% python3 -q
>>> import numpy as np
>>> np.set_printoptions(suppress=True, linewidth=200)
>>> F = np.array([[0, 0, 1, 0, 0, 0, 0],
...     [0, 1, 0, 0, 0, 0, 0],
...     [0, 0, 0, 0, 0, 0, 1],
...     [0, 0, 0, 1, 0, 0, 0],
...     [1, 0, 0, 0, 0, 0, 0],
...     [0, 0, 0, 0, 0, 1, 0],
...     [0, 0, 0, 0, 1, 0, 0]])
>>> (F != 0).astype(int)
array([[0, 0, 1, 0, 0, 0, 0],
       [0, 1, 0, 0, 0, 0, 0],
       [0, 0, 0, 0, 0, 0, 1],
       [0, 0, 0, 1, 0, 0, 0],
       [1, 0, 0, 0, 0, 0, 0],
       [0, 0, 0, 0, 0, 1, 0],
       [0, 0, 0, 0, 1, 0, 0]])
>>> np.round(np.sort(np.linalg.eigvals(F).real), 3) + 0
array([-1.,  0.,  0.,  1.,  1.,  1.,  1.])
>>> (np.linalg.matrix_power((F != 0) + (F.T != 0) + np.eye(7), 7) > 0).astype(int)
array([[1, 0, 1, 0, 1, 0, 1],
       [0, 1, 0, 0, 0, 0, 0],
       [1, 0, 1, 0, 1, 0, 1],
       [0, 0, 0, 1, 0, 0, 0],
       [1, 0, 1, 0, 1, 0, 1],
       [0, 0, 0, 0, 0, 1, 0],
       [1, 0, 1, 0, 1, 0, 1]])
>>> np.flatnonzero(np.linalg.matrix_power((F != 0) + (F.T != 0) + np.eye(7), 7)[2])
array([0, 2, 4, 6])
>>> F @ F
array([[0, 0, 0, 0, 0, 0, 1],
       [0, 1, 0, 0, 0, 0, 0],
       [0, 0, 0, 0, 1, 0, 0],
       [0, 0, 0, 1, 0, 0, 0],
       [0, 0, 1, 0, 0, 0, 0],
       [0, 0, 0, 0, 0, 1, 0],
       [1, 0, 0, 0, 0, 0, 0]])
>>> M2 = F / np.linalg.norm(F, axis=1, keepdims=True)
>>> C2 = M2 @ M2.T
>>> (C2 - 2 * np.eye(7)).round(6).argmax(axis=1)
array([1, 0, 0, 0, 0, 0, 0])
>>> np.degrees(np.arccos(np.clip(C2[4, 2], -1, 1)))
np.float64(90.0)
>>> np.round(np.linalg.norm(M2, axis=1), 3)
array([1., 1., 1., 1., 1., 1., 1.])
>>> F[:, 4] @ F[:, 5]
np.int64(0)
>>> np.round(np.linalg.pinv(F), 3)
array([[0., 0., 0., 0., 1., 0., 0.],
       [0., 1., 0., 0., 0., 0., 0.],
       [1., 0., 0., 0., 0., 0., 0.],
       [0., 0., 0., 1., 0., 0., 0.],
       [0., 0., 0., 0., 0., 0., 1.],
       [0., 0., 0., 0., 0., 1., 0.],
       [0., 0., 1., 0., 0., 0., 0.]])
>>> F @ F.T
array([[1, 0, 0, 0, 0, 0, 0],
       [0, 1, 0, 0, 0, 0, 0],
       [0, 0, 1, 0, 0, 0, 0],
       [0, 0, 0, 1, 0, 0, 0],
       [0, 0, 0, 0, 1, 0, 0],
       [0, 0, 0, 0, 0, 1, 0],
       [0, 0, 0, 0, 0, 0, 1]])
>>> np.round(np.linalg.svd(F, compute_uv=False), 3)
array([1., 1., 1., 1., 1., 1., 1.])
>>> F.T @ F
array([[1, 0, 0, 0, 0, 0, 0],
       [0, 1, 0, 0, 0, 0, 0],
       [0, 0, 1, 0, 0, 0, 0],
       [0, 0, 0, 1, 0, 0, 0],
       [0, 0, 0, 0, 1, 0, 0],
       [0, 0, 0, 0, 0, 1, 0],
       [0, 0, 0, 0, 0, 0, 1]])
>>> np.linalg.matrix_power(F, 100)
array([[1, 0, 0, 0, 0, 0, 0],
       [0, 1, 0, 0, 0, 0, 0],
       [0, 0, 1, 0, 0, 0, 0],
       [0, 0, 0, 1, 0, 0, 0],
       [0, 0, 0, 0, 1, 0, 0],
       [0, 0, 0, 0, 0, 1, 0],
       [0, 0, 0, 0, 0, 0, 1]])
>>> np.round(np.sort(np.abs(np.linalg.eigvals(F)))[::-1], 3)
array([1., 1., 1., 1., 1., 1., 1.])
>>> pr = np.eye(7)[0]
>>> for _ in range(6):
...     pr = pr @ F
...     print(pr.round(3))
... 
[0. 0. 1. 0. 0. 0. 0.]
[0. 0. 0. 0. 0. 0. 1.]
[0. 0. 0. 0. 1. 0. 0.]
[1. 0. 0. 0. 0. 0. 0.]
[0. 0. 1. 0. 0. 0. 0.]
[0. 0. 0. 0. 0. 0. 1.]
>>> feats = np.load("case19.npy")
>>> feats.round(3)
array([[0.5  , 0.   , 0.   , 0.5  , 0.   ],
       [0.   , 1.   , 0.   , 0.   , 0.   ],
       [0.   , 0.333, 0.333, 0.   , 0.333],
       [0.   , 0.   , 0.333, 0.333, 0.333],
       [0.   , 0.333, 0.333, 0.   , 0.333]])
>>> left, sv, Vh = np.linalg.svd(feats)
>>> sv.round(3) + 0
array([1.17 , 0.812, 0.664, 0.176, 0.   ])
>>> np.argmax(sv[:-1] / (sv[1:] + 1e-6)) + 1
np.int64(4)
>>> M2 = left[:, :4] @ np.diag(sv[:4]) @ Vh[:4]
>>> np.linalg.matrix_rank(M2)
np.int64(4)
>>> round(np.abs(feats - M2).max(), 3)
np.float64(0.0)
>>> round(np.linalg.norm(feats - M2, 2), 3), round(float(sv[4]), 3)
(np.float64(0.0), 0.0)
